$ python -q
>>> import numpy as np
>>> np.set_printoptions(precision=3, suppress=True, linewidth=100, legacy="1.25")
>>> C = np.array([[2, 0, 0, 0, 2], [0, 1, 0, 2, 0]])
>>> feats = np.repeat(C, 14 // 2, axis=0)
>>> rng = np.random.default_rng(820)
>>> feats = feats + 0.05 * rng.normal(size=feats.shape)
>>> feats
array([[ 2.021, -0.025,  0.034, -0.021,  1.977],
       [ 1.931, -0.013,  0.015,  0.014,  2.033],
       [ 2.024, -0.049, -0.074, -0.008,  1.956],
       [ 1.977, -0.023, -0.057,  0.033,  2.069],
       [ 2.005,  0.002,  0.042,  0.005,  2.028],
       [ 1.904,  0.057, -0.015,  0.002,  2.034],
       [ 1.99 ,  0.134,  0.019,  0.068,  2.076],
       [ 0.025,  0.95 ,  0.027,  1.956,  0.014],
       [ 0.072,  1.068, -0.039,  1.97 , -0.003],
       [-0.037,  1.027,  0.004,  2.038,  0.019],
       [ 0.039,  0.989,  0.039,  1.878, -0.038],
       [-0.046,  0.983,  0.053,  2.076,  0.045],
       [ 0.023,  1.072, -0.015,  1.968,  0.049],
       [ 0.003,  0.944,  0.184,  1.975, -0.021]])
>>> C = feats[[10, 3]].astype(float)
>>> for _ in range(4):
...     labels = np.linalg.norm(feats[:, None] - C, axis=-1).argmin(axis=1)
...     C = np.array([feats[labels == j].mean(axis=0) for j in range(2)])
... 
>>> labels
array([1, 1, 1, 1, 1, 1, 1, 0, 0, 0, 0, 0, 0, 0])
>>> np.bincount(labels)
array([7, 7])
>>> K = np.diag(np.array([2, -1, -3])) + -3 * np.eye(3, k=1) + -3 * np.eye(3, k=-1)
>>> K
array([[ 2., -3.,  0.],
       [-3., -1., -3.],
       [ 0., -3., -3.]])
>>> ev, vecs = np.linalg.eigh(K)
>>> np.linalg.eigvalsh(K + -1 * np.eye(3))
array([-6.618, -1.629,  3.247])
>>> (ev > 1e-8).sum(), (ev < -1e-8).sum()
(1, 2)
>>> ev
array([-5.618, -0.629,  4.247])
>>> np.abs(vecs[:, -1]).round(6).argmax()
0
>>> np.round(vecs.T @ K @ vecs, 3) + 0
array([[-5.618,  0.   ,  0.   ],
       [ 0.   , -0.629,  0.   ],
       [ 0.   ,  0.   ,  4.247]])
